$ python3 -q
>>> import numpy as np
>>> import numpy.linalg as la
>>> np.set_printoptions(precision=2, suppress=True, linewidth=200)
>>> E = np.array([[2.1, 1.0, 0.0, 2.0, 0.0, 0.0, 2.0],
...     [0.0, 0.1, 1.0, 0.0, 0.0, 2.0, 2.0],
...     [1.0, 2.0, 2.1, 0.0, 2.0, 2.0, 1.0],
...     [1.0, 0.0, 0.0, 1.1, 1.0, 2.0, 2.0],
...     [2.0, 2.0, 1.0, 1.0, 2.1, 1.0, 0.0],
...     [2.0, 0.0, 0.0, 0.0, 2.0, 1.1, 1.0],
...     [2.0, 1.0, 0.0, 2.0, 0.0, 0.0, 2.1]])
>>> print(E)
[[2.1 1.  0.  2.  0.  0.  2. ]
 [0.  0.1 1.  0.  0.  2.  2. ]
 [1.  2.  2.1 0.  2.  2.  1. ]
 [1.  0.  0.  1.1 1.  2.  2. ]
 [2.  2.  1.  1.  2.1 1.  0. ]
 [2.  0.  0.  0.  2.  1.1 1. ]
 [2.  1.  0.  2.  0.  0.  2.1]]
>>> rng = np.random.default_rng(64094)
>>> lab = rng.permutation(7)
>>> print(lab)
[4 2 0 6 5 3 1]
>>> A2 = E[lab][:, lab]
>>> print(np.allclose(A2, E))
False
>>> m1 = np.load("a.npy")
>>> print(m1)
[[ 0  0  0  0  0  0  0  0  0  0  0  0  0]
 [ 0  0  0  0  0  0  0  0  0  0  0  0  0]
 [-1 -2  2  0  0  0  0  0  0  0  0  0  0]
 [-2 -2  0  0  0  0  0  0  0  0  0  0  0]
 [-1 -1  1 -2  2  0  0  0  0  0  0  0  0]
 [ 2 -2 -1 -1  2  1  0  0  0  0  0  0  0]
 [ 0  0  2 -2  0  2  1  0  0  0  0  0  0]
 [-2  2  1 -2  2 -2  0 -2  0  0  0  0  0]
 [-1  2  0 -2  1  1  1  1 -1  0  0  0  0]
 [-1  1  2  2  1 -2  2  2 -2  2  0  0  0]
 [-2 -1 -1  0 -1 -2  0  0  0  1  1  0  0]
 [ 1 -1  2 -2 -2  0  2 -1  0 -1  2  2  0]
 [ 2  1 -2  0  1 -1 -1 -1  0  1 -1  1  1]]
>>> Uu, sv, VT = la.svd(m1)
>>> vecs = VT[:(sv > 1e-8).sum()]
>>> vec = m1[2] + 3 * m1[8] + rng.integers(2) * np.eye(13)[4]
>>> print(vec)
[-4.  4.  2. -6.  3.  3.  3.  3. -3.  0.  0.  0.  0.]
>>> print(round(la.norm(vec - vecs.T @ vecs @ vec), 2))
0.0
>>> print(la.matrix_rank(np.vstack([m1, vec])))
11
